In [1]: import numpy as np

In [2]: np.set_printoptions(suppress=True, linewidth=200)

In [3]: def rd(a):
   ...:     return np.round(a, 2) + 0
   ...: 

In [4]: arr = np.loadtxt("run13.csv", delimiter=",")

In [5]: print(arr)
[[-11.  -7.   5.   2.]
 [ 14.  10. -10.  -7.]
 [-12.  -6.  -2.  -7.]
 [ 12.   6.   0.   5.]]

In [6]: u = np.array([2, -2, -1, -3])

In [7]: B = arr + np.outer(u, np.eye(4)[1])

In [8]: print(np.linalg.matrix_rank(B - arr))
1

In [9]: print(np.linalg.matrix_rank(np.linalg.inv(B) - np.linalg.inv(arr), tol=1e-8))
1

In [10]: print(rd(np.linalg.det(B) / np.linalg.det(arr)), rd(1 + np.linalg.solve(arr, u)[1]))
8.17 8.17

In [11]: print(np.linalg.matrix_rank(arr, rtol=0.1))
2

In [12]: print(round(np.log10(np.linalg.cond(arr))))
3

In [13]: print(rd(np.abs(np.linalg.svd(arr)[2][-1])))
[0.46 0.48 0.53 0.52]

In [14]: print(rd(np.linalg.norm(arr, 2) / np.linalg.norm(arr)))
0.9

In [15]: print(np.argsort(-np.linalg.norm(arr, axis=0).round(6), kind="stable")[:3])
[0 1 2]

In [16]: print([round(float(x), 2) for x in np.linalg.svd(arr, compute_uv=False)[:3]])
[29.68, 14.18, 0.38]

In [17]: u, r1 = arr[1], arr[3]

In [18]: print(u @ r1)
193.0

In [19]: print(u @ u)
445.0

In [20]: pr = (u @ r1) / (u @ u) * u

In [21]: print(rd(pr))
[ 6.07  4.34 -4.34 -3.04]

In [22]: print(rd(r1 - pr))
[5.93 1.66 4.34 8.04]

In [23]: print(np.linalg.matrix_rank(np.outer(u, r1)))
1

In [24]: print(rd(np.linalg.norm(u + r1) ** 2 + np.linalg.norm(u - r1) ** 2))
1300.0

In [25]: vals, vecs = np.linalg.eig(arr)

In [26]: print(rd(vals))
[ 3.  2. -1. -2.]

In [27]: print(rd(np.sort(np.linalg.eigvals(np.linalg.inv(arr)))))
[-1.   -0.5   0.33  0.5 ]

In [28]: print(rd(np.sort(np.linalg.eigvals(arr.T))))
[-2. -1.  2.  3.]

In [29]: E = np.load("test15.npy")

In [30]: print(E)
[[ 0.41 -0.91 -0.22]
 [ 0.12 -0.92 -0.83]
 [-0.66  0.83 -0.79]
 [-0.64  0.46 -0.92]
 [-0.29 -0.57 -0.9 ]
 [-0.71  0.82 -0.87]
 [ 0.68 -0.68  0.9 ]
 [-0.08 -0.02 -0.24]
 [ 0.54 -0.49  0.81]
 [ 0.31 -0.69  0.08]
 [-0.48 -0.35 -0.94]
 [ 0.4  -0.73  0.26]
 [ 0.56 -0.84  0.54]
 [ 0.49 -0.58  0.69]
 [ 0.27 -0.16  0.55]
 [-0.77  0.9  -0.89]
 [ 0.56 -0.29  0.9 ]
 [-0.96  0.85 -1.  ]
 [ 0.81 -0.93  0.91]
 [ 0.49 -0.81  0.39]
 [ 0.1  -0.77 -0.6 ]
 [ 0.8  -0.49  0.99]
 [-0.62  0.97  0.04]
 [ 0.55  0.26  0.96]]

In [31]: vec = np.array([2, 2, -1])

In [32]: target = E @ vec

In [33]: print(rd(target))
[-0.78 -0.77  1.13  0.56 -0.82  1.09 -0.9   0.04 -0.71 -0.84 -0.72 -0.92 -1.1  -0.87 -0.33  1.15 -0.36  0.78 -1.15 -1.03 -0.74 -0.37  0.66  0.66]

In [34]: print(rd(np.linalg.lstsq(E, target)[0]))
[ 2.  2. -1.]

In [35]: print(rd(np.linalg.pinv(E) @ E))
[[1. 0. 0.]
 [0. 1. 0.]
 [0. 0. 1.]]

In [36]: rng = np.random.default_rng(69)

In [37]: target = target + 0.3 * rng.normal(size=24)

In [38]: print(rd(target))
[-0.57 -0.67  1.93  0.26 -1.3   1.4  -0.61 -0.12 -0.73 -0.94 -0.56 -1.05 -0.89 -0.66 -0.38  1.03 -0.03  0.92 -0.64 -1.16 -0.7  -0.51  0.74  0.84]

In [39]: b, *_ = np.linalg.lstsq(E, target)

In [40]: print([round(float(np.linalg.norm(np.linalg.solve(E.T @ E + lam * np.eye(3), E.T @ target))), 2) for lam in (0, 1, 10, 100)])
[3.36, 1.09, 0.58, 0.13]

In [41]: gram = E.T @ E

In [42]: print(rd(np.linalg.eigvalsh(gram)[::-1]))
[24.76  7.25  0.16]

In [43]: print(np.linalg.matrix_rank(gram))
3

In [44]: print(rd(gram))
[[ 7.55 -7.35  8.55]
 [-7.35 11.45 -4.99]
 [ 8.55 -4.99 13.17]]

In [45]: print(rd(np.diag(gram)))
[ 7.55 11.45 13.17]

In [46]: Lm = np.linalg.cholesky(gram)

In [47]: print(rd(np.diag(Lm) ** 2))
[7.55 4.29 0.89]

In [48]: print(np.linalg.eigvalsh(gram).min() > 0)
True

In [49]: print(rd(Lm @ Lm.T))
[[ 7.55 -7.35  8.55]
 [-7.35 11.45 -4.99]
 [ 8.55 -4.99 13.17]]

In [50]: P = E @ np.linalg.solve(E.T @ E, E.T)

In [51]: print(rd(np.linalg.eigvalsh(P)))
[0. 0. 0. 0. 0. 0. 0. 0. 0. 0. 0. 0. 0. 0. 0. 0. 0. 0. 0. 0. 0. 1. 1. 1.]

In [52]: print(rd(P @ E[:, 2]))
[-0.22 -0.83 -0.79 -0.92 -0.9  -0.87  0.9  -0.24  0.81  0.08 -0.94  0.26  0.54  0.69  0.55 -0.89  0.9  -1.    0.91  0.39 -0.6   0.99  0.04  0.96]

In [53]: print(np.allclose(P @ P, P))
True

In [54]: W0 = np.load("layer0.npy")

In [55]: print(W0)
[[-1.  1.]
 [ 0. -1.]]

In [56]: print(rd(np.linalg.det(W0[::-1])))
-1.0

In [57]: print(rd(np.linalg.det(W0.T)))
1.0

In [58]: print(np.kron(np.eye(2, dtype=int), W0))
[[-1.  1. -0.  0.]
 [ 0. -1.  0. -0.]
 [-0.  0. -1.  1.]
 [ 0. -0.  0. -1.]]

In [59]: print(rd(np.linalg.det(2 * W0)), rd(np.linalg.det(W0)))
4.0 1.0

In [60]: vals, vecs = np.linalg.eig(W0)

In [61]: print(np.prod(vals))
1.0

In [62]: print(rd(np.sort(np.linalg.eigvals(W0 @ W0))))
[1. 1.]

In [63]: labels = rng.permutation(2)

In [64]: print(labels)
[1 0]

In [65]: B = W0[labels][:, labels]

In [66]: print(np.allclose(B, W0))
False

In [67]: print(rd(np.sort(np.abs(np.linalg.eigvals(B)))))
[1. 1.]

In [68]: print(B)
[[-1.  0.]
 [ 1. -1.]]

In [69]: print(np.prod(np.diag(W0)), rd(np.linalg.det(W0)))
1.0 1.0

In [70]: print(rd(np.sort(np.linalg.eigvals(W0))))
[-1. -1.]

In [71]: print([int(np.linalg.matrix_rank(np.linalg.matrix_power(W0, p))) for p in range(1, 3)])
[2, 2]

In [72]: print(np.linalg.matrix_rank(W0 - W0[0, 0] * np.eye(2)))
1
